In [1]: import numpy as np

In [2]: from numpy import linalg as LA

In [3]: np.set_printoptions(precision=1, suppress=True, linewidth=100, sign=" ")

In [4]: def tidy(a):
   ...:     return np.round(a, 1) + 0
   ...: 

In [5]: M2 = np.array([[0, 2, 2],
   ...:     [1, 2, 1],
   ...:     [2, 2, 3],
   ...:     [3, 2, 2],
   ...:     [2, 1, 2],
   ...:     [3, 1, 3],
   ...:     [2, 0, 3],
   ...:     [0, 2, 0]])

In [6]: cent = np.array([[2, 3, 0, 2], [3, 2, 3, 0], [2, 0, 0, 3]])

In [7]: rng = np.random.default_rng(172775)

In [8]: M = M2 @ cent + 0.1 * rng.normal(size=(8, 4))

In [9]: tidy(M)
Out[9]: 
array([[  9.9,   4. ,   6.1,   6. ],
       [ 10.1,   7.1,   6. ,   5. ],
       [ 16. ,   9.9,   6. ,  13.2],
       [ 15.9,  13. ,   6.1,  12. ],
       [ 11. ,   7.8,   3. ,  10. ],
       [ 15.2,  11. ,   3. ,  14.9],
       [ 10.1,   6. ,   0.1,  12.9],
       [  5.9,   4. ,   6. ,   0. ]])

In [10]: M2 = np.c_[M[:, :3] @ np.array([[3, 5, 5], [4, 5, 2], [1, 4, 5]]), np.array([2, 1, -2, -2, 3, 0, 2, 2])]

In [11]: tidy(M2)
Out[11]: 
array([[ 51.9,  94.1,  88.3,   2. ],
       [ 64.6, 109.8,  94.5,   1. ],
       [ 93.7, 153.6, 129.8,  -2. ],
       [105.9, 169. , 136.1,  -2. ],
       [ 67.3, 106.1,  85.6,   3. ],
       [ 92.5, 142.9, 112.9,   0. ],
       [ 54.4,  80.8,  62.8,   2. ],
       [ 39.7,  73.5,  67.6,   2. ]])

In [12]: LA.matrix_rank(M2)
Out[12]: np.int64(4)

In [13]: LA.matrix_rank(np.c_[M, M2])
Out[13]: np.int64(5)

In [14]: r0, r1 = M2[2], M2[3]

In [15]: tidy(r0 @ r1)
Out[15]: np.float64(53549.9)

In [16]: p = (r0 @ r1) / (r0 @ r0) * r0

In [17]: tidy(np.outer(r0, r1))
Out[17]: 
array([[ 9920.3, 15837.6, 12751.6,  -187.4],
       [16260.1, 25959. , 20900.8,  -307.2],
       [13744. , 21942.1, 17666.6,  -259.7],
       [ -211.7,  -338. ,  -272.1,     4. ]])

In [18]: LA.matrix_rank(np.outer(r0, r1))
Out[18]: np.int64(1)

In [19]: tidy(p)
Out[19]: array([101.9, 167.1, 141.2,  -2.2])

In [20]: F = np.load("dump.npy")

In [21]: F
Out[21]: 
array([[ 1. ,  0.7,  0.5,  0.3,  0.2],
       [ 0.7,  1. ,  0.7,  0.5,  0.3],
       [ 0.5,  0.7,  1. ,  0.7,  0.5],
       [ 0.3,  0.5,  0.7,  1. ,  0.7],
       [ 0.2,  0.3,  0.5,  0.7,  1. ]])

In [22]: M2 = F / LA.norm(F, axis=1, keepdims=True)

In [23]: G = M2 @ M2.T

In [24]: (G - 2 * np.eye(5)).round(6).argmax(axis=1)
Out[24]: array([ 1,  0,  1,  4,  3])

In [25]: (np.abs(G) > 0.9).astype(int)
Out[25]: 
array([[ 1,  1,  0,  0,  0],
       [ 1,  1,  1,  0,  0],
       [ 0,  1,  1,  1,  0],
       [ 0,  0,  1,  1,  1],
       [ 0,  0,  0,  1,  1]])
